% ipython --no-banner

In [1]: import numpy as np

In [2]: np.set_printoptions(precision=2, suppress=True, linewidth=100, legacy="1.25")

In [3]: data = np.loadtxt("test8.csv", delimiter=",")

In [4]: print(data)
[[ 1.3   1.    1.6   0.9  -2.63 -0.4 ]
 [ 0.1   0.2  -2.7  -0.8  -0.21  0.  ]
 [-0.1  -1.2   1.6  -1.3   0.19 -0.3 ]
 [ 0.8  -0.4   1.3   0.3  -1.59 -0.2 ]
 [-0.4  -0.9  -1.4   0.    0.78 -1.6 ]
 [-0.9   1.4  -0.9   0.    1.83 -3.1 ]
 [-0.3   0.5  -0.9   1.6   0.6  -0.1 ]
 [ 0.8  -0.4   1.1  -0.3  -1.62  0.4 ]
 [-1.3   0.4  -1.5   1.1   2.61 -0.9 ]
 [ 0.8   0.6  -0.6   0.1  -1.57 -1.7 ]
 [ 2.1   0.8   0.8   0.2  -4.18 -0.3 ]
 [-0.3  -0.3  -0.6  -0.2   0.6   0.2 ]
 [ 1.2  -0.2  -0.9   1.6  -2.39  1.4 ]
 [-1.5   0.6   1.2  -0.1   3.02 -1.  ]
 [ 0.2  -0.1  -1.2   1.6  -0.38 -0.1 ]
 [ 0.1   0.8   1.7   1.1  -0.16 -0.8 ]
 [-3.1   0.8   0.8  -0.5   6.23 -0.9 ]
 [-0.7   0.8   0.8   0.1   1.4  -1.6 ]]

In [5]: P = data @ np.linalg.solve(data.T @ data, data.T)

In [6]: np.round(np.trace(P), 2)
Out[6]: 6.0

In [7]: np.round(P @ data[:, 5], 2) + 0
Out[7]: 
array([-0.4,  0. , -0.3, -0.2, -1.6, -3.1, -0.1,  0.4, -0.9, -1.7, -0.3,  0.2,  1.4, -1. , -0.1,
       -0.8, -0.9, -1.6])

In [8]: print(np.round(np.linalg.eigvalsh(P), 2) + 0)
[0. 0. 0. 0. 0. 0. 0. 0. 0. 0. 0. 0. 1. 1. 1. 1. 1. 1.]

In [9]: np.allclose(P @ P, P)
Out[9]: True

In [10]: Z = data[[1, 11]].astype(float)

In [11]: for _ in range(7):
    ...:     labels = np.linalg.norm(data[:, None] - Z, axis=-1).argmin(axis=1)
    ...:     Z = np.array([data[labels == j].mean(axis=0) for j in range(2)])
    ...: 

In [12]: labels
Out[12]: array([1, 0, 1, 1, 1, 1, 1, 1, 1, 1, 1, 1, 1, 1, 1, 1, 1, 1])

In [13]: np.bincount(labels)
Out[13]: array([ 1, 17])

In [14]: Z
Out[14]: 
array([[ 0.1 ,  0.2 , -2.7 , -0.8 , -0.21,  0.  ],
       [-0.08,  0.25,  0.17,  0.36,  0.16, -0.65]])

In [15]: print(Z[1] - Z[0])
[-0.18  0.05  2.87  1.16  0.37 -0.65]
